In [1]: import numpy as np

In [2]: np.set_printoptions(precision=2, suppress=True, linewidth=160, legacy="1.25")

In [3]: def tidy(a):
   ...:     return np.round(a, 2) + 0
   ...: 

In [4]: M = np.loadtxt("dump.csv", delimiter=",")

In [5]: tidy(M)
Out[5]: 
array([[ -2.9 ,  11.59, -16.04],
       [ -1.82,   7.27, -18.54],
       [  2.07,  -8.29,  18.08],
       [ -2.33,   9.31,  17.55],
       [ -3.5 ,  13.98,  13.87],
       [ -4.69,  18.78,   5.05],
       [  4.74, -18.95,  -4.29],
       [ -4.74,  18.96,   4.23],
       [ -4.57,  18.26,   6.76],
       [  1.22,  -4.9 ,  19.35],
       [ -0.08,   0.3 ,  20.  ],
       [  0.45,  -1.82,  19.91],
       [ -4.55,  18.18,  -6.98],
       [ -2.44,   9.77, -17.28],
       [  4.73, -18.93,  -4.37],
       [  3.97, -15.9 , -11.47],
       [ -1.43,   5.7 ,  19.12],
       [  0.01,  -0.04, -20.  ],
       [  0.56,  -2.25, -19.86]])

In [6]: D = np.linalg.norm(M[:, None] - M[None], axis=-1)

In [7]: D.mean(axis=1).argmax()
Out[7]: 15

In [8]: D.shape
Out[8]: (19, 19)

In [9]: np.unravel_index(D.round(6).argmax(), D.shape)
Out[9]: (6, 7)

In [10]: np.unique(M.round(6), axis=0).shape
Out[10]: (19, 3)

In [11]: u = np.array([2, -8])

In [12]: tidy(np.convolve(M[2], u))
Out[12]: array([   4.14,  -33.15,  102.46, -144.67])

In [13]: tidy(np.polyval(u, M[2]))
Out[13]: array([ -3.86, -24.57,  28.17])

In [14]: Xs = M - M.mean(axis=0)

In [15]: Uu, s, Vh = np.linalg.svd(Xs, full_matrices=False)

In [16]: tidy((s ** 2).sum() ** 2 / (s ** 4).sum())
Out[16]: 1.93

In [17]: np.abs(Vh[0]).argmax()
Out[17]: 2

In [18]: tidy(Xs.mean(axis=0))
Out[18]: array([0., 0., 0.])

In [19]: tidy(s ** 2 / (s ** 2).sum())
Out[19]: array([0.59, 0.41, 0.  ])

In [20]: np.linalg.matrix_rank(Xs)
Out[20]: 2

In [21]: (np.sign(Uu[:, 0]) == np.sign(Uu[0, 0])).astype(int)
Out[21]: array([1, 1, 0, 0, 0, 0, 1, 0, 0, 0, 0, 0, 1, 1, 1, 1, 0, 1, 1])

In [22]: Uu, s, Vh = np.linalg.svd(M)

In [23]: np.argmax(s[:-1] / (s[1:] + 1e-6)) + 1
Out[23]: 2

In [24]: other = Uu[:, :2] @ np.diag(s[:2]) @ Vh[:2]

In [25]: tidy(other)
Out[25]: 
array([[ -2.9 ,  11.59, -16.04],
       [ -1.82,   7.27, -18.54],
       [  2.07,  -8.29,  18.08],
       [ -2.33,   9.31,  17.55],
       [ -3.5 ,  13.98,  13.87],
       [ -4.69,  18.78,   5.05],
       [  4.74, -18.95,  -4.29],
       [ -4.74,  18.96,   4.23],
       [ -4.57,  18.26,   6.76],
       [  1.22,  -4.9 ,  19.35],
       [ -0.08,   0.3 ,  20.  ],
       [  0.45,  -1.82,  19.91],
       [ -4.55,  18.18,  -6.98],
       [ -2.44,   9.77, -17.28],
       [  4.73, -18.93,  -4.37],
       [  3.97, -15.9 , -11.47],
       [ -1.43,   5.7 ,  19.12],
       [  0.01,  -0.04, -20.  ],
       [  0.56,  -2.25, -19.86]])

In [26]: np.linalg.matrix_rank(M, rtol=0.05)
Out[26]: 2
